$ python3 -q
>>> import numpy as np
>>> from numpy import linalg as LA
>>> np.set_printoptions(suppress=True, linewidth=100)
>>> mat = np.load("run7.npy")
>>> print(mat)
[[ 1.19  3.69  1.02]
 [ 0.72  1.08  0.13]
 [ 5.58  7.64  1.35]
 [ 5.53  7.73  1.25]
 [ 6.6  12.25  2.83]
 [ 0.78  5.4   1.61]
 [ 3.61 11.36  2.95]
 [ 0.41  2.71  0.81]
 [ 6.2   9.6   1.97]
 [-1.19  4.8   1.82]
 [ 4.55 16.04  4.3 ]
 [ 5.99 10.34  2.14]
 [ 1.42 11.55  3.51]
 [ 6.03 10.39  2.2 ]
 [ 3.18  8.69  2.19]
 [-1.74  7.22  2.7 ]
 [ 4.95 10.13  2.29]
 [ 4.65  7.33  1.46]
 [ 1.93  4.87  1.18]
 [ 5.59 16.28  4.23]
 [-0.02  8.6   2.81]
 [ 4.96  6.63  1.14]
 [ 3.1   9.6   2.53]
 [ 3.12 12.99  3.55]
 [ 6.97 10.68  2.09]
 [-1.57  6.38  2.4 ]]
>>> C2 = np.cov(mat, rowvar=False)
>>> np.argwhere(np.triu(np.abs(np.corrcoef(mat.T)) > 0.8, 1))
array([[1, 2]])
>>> np.round(np.median(mat, axis=0), 2)
array([3.4 , 8.64, 2.16])
>>> f, v = mat[18], mat[19]
>>> round(float(f @ f), 2)
28.83
>>> p = (f @ v) / (f @ f) * f
>>> print(round(float((v - p) @ f), 2))
0.0
>>> print(np.round(v - p, 2))
[-0.77  0.22  0.34]
>>> np.round(np.outer(f, v), 2)
array([[10.79, 31.42,  8.16],
       [27.22, 79.28, 20.6 ],
       [ 6.6 , 19.21,  4.99]])
>>> LA.matrix_rank(np.outer(f, v))
np.int64(1)
>>> round(LA.norm(f + v) ** 2 + LA.norm(f - v) ** 2, 2)
np.float64(686.03)
>>> W0 = np.loadtxt("w.csv", delimiter=",")
>>> W0.round(2)
array([[ 0.32, -0.95],
       [-0.95, -0.32]])
>>> print(round(np.abs(LA.eigvals(W0)).max(), 2))
1.0
>>> round(LA.det(W0), 2)
np.float64(-1.0)
>>> np.round(LA.matrix_power(W0, 2), 2) + 0
array([[1., 0.],
       [0., 1.]])
>>> np.round((W0 + W0.T) / 2, 2)
array([[ 0.32, -0.95],
       [-0.95, -0.32]])
>>> np.trace(W0)
np.float64(0.0)
>>> np.round(W0 @ W0, 2) + 0
array([[1., 0.],
       [0., 1.]])
>>> x = np.array([-3, 1])
>>> 2 - LA.matrix_rank(W0 - np.eye(2), tol=1e-8)
np.int64(1)
>>> np.round(W0.T @ (W0 @ x), 2)
array([-3.,  1.])
>>> round(float(LA.norm(x)), 2), round(float(LA.norm(W0 @ x)), 2)
(3.16, 3.16)
>>> np.round(LA.inv(W0), 2)
array([[ 0.32, -0.95],
       [-0.95, -0.32]])
>>> vals, vecs = LA.eigh(W0)
>>> x = np.array([7, 9])
>>> print(np.round(x @ W0 @ x, 2))
-129.57
>>> print(round(np.abs(W0).sum(axis=1).max(), 2), np.abs(vals).max())
1.27 1.0
>>> np.round(LA.eigvalsh(W0[1:, 1:]), 2)
array([-0.32])
>>> print(np.round(x @ W0 @ x / (x @ x), 2), vals[0], vals[-1])
-1.0 -1.0 1.0
>>> print((np.sign(vecs[:, -1].round(6)) == np.sign(vecs[0, -1].round(6))).astype(int))
[1 0]
>>> M = np.load("case18.npy")
>>> M
array([[0, 0, 1],
       [0, 1, 0],
       [0, 0, 0]])
>>> print(np.allclose(M[:-1].T @ LA.lstsq(M[:-1].T, M[-1])[0], M[-1]))
True
>>> np.unique(M.round(6), axis=0).shape
(3, 3)
>>> np.round(LA.svd(M, compute_uv=False), 2)
array([1., 1., 0.])
>>> M[:, 2] @ M[:, 0]
np.int64(0)
>>> M.T @ M
array([[0, 0, 0],
       [0, 1, 0],
       [0, 0, 1]])
>>> np.round(LA.pinv(M), 2)
array([[0., 0., 0.],
       [0., 1., 0.],
       [1., 0., 0.]])
>>> round(LA.norm(M, 2) / LA.norm(M), 2)
np.float64(0.71)
>>> Y = np.array([[5, 2, 5], [4, 4, 0]])
>>> cent = np.kron(Y, M)
>>> cent
array([[0, 0, 5, 0, 0, 2, 0, 0, 5],
       [0, 5, 0, 0, 2, 0, 0, 5, 0],
       [0, 0, 0, 0, 0, 0, 0, 0, 0],
       [0, 0, 4, 0, 0, 4, 0, 0, 0],
       [0, 4, 0, 0, 4, 0, 0, 0, 0],
       [0, 0, 0, 0, 0, 0, 0, 0, 0]])
>>> left, s, Vt = LA.svd(M)
>>> vecs = Vt[:(s > 1e-8).sum()]
>>> rng = np.random.default_rng(210991)
>>> x = M[2] + 2 * M[0] + rng.integers(2) * np.eye(3)[1]
>>> x
array([0., 1., 2.])
>>> np.allclose(vecs.T @ vecs @ x, x)
True
>>> vecs.T @ vecs
array([[0., 0., 0.],
       [0., 1., 0.],
       [0., 0., 1.]])
>>> LA.matrix_rank(np.vstack([M, x]))
np.int64(2)
>>> round(LA.norm(x - vecs.T @ vecs @ x), 2)
np.float64(0.0)
>>> data = np.array([[0.43, -18.93, -39.67],
...     [-0.32, -21.35, -42.81],
...     [0.79, -20.24, -38.77],
...     [-0.66, -19.75, -39.79],
...     [0.02, -21.58, -40.95],
...     [1.26, -18.41, -39.12],
...     [0.2, -19.45, -39.34],
...     [0.12, -19.43, -40.37],
...     [-0.7, -21.23, -40.99],
...     [-1.15, -20.18, -39.71],
...     [3.51, -18.55, -39.83],
...     [-0.48, -21.04, -40.18],
...     [-0.98, -18.85, -39.99],
...     [-0.57, -19.61, -40.87],
...     [-0.43, -21.76, -38.93]])
>>> left, s, Vt = LA.svd(data)
>>> s.round(2)
array([173.61,   4.73,   2.96])
>>> Y = left[:, :1] @ np.diag(s[:1]) @ Vt[:1]
>>> LA.matrix_rank(Y)
np.int64(1)
>>> round(LA.norm(data - Y) / LA.norm(data), 2)
np.float64(0.03)
>>> Xs = (data - data.mean(axis=0)) / data.std(axis=0)
>>> np.argwhere(np.abs(Xs) > 2)
array([[ 1,  2],
       [10,  0]])
>>> c = LA.lstsq(np.delete(Xs, 1, axis=1), Xs[:, 1])[0]
>>> c.round(2)
array([0.41, 0.28])
>>> np.abs(c).argmax()
np.int64(0)
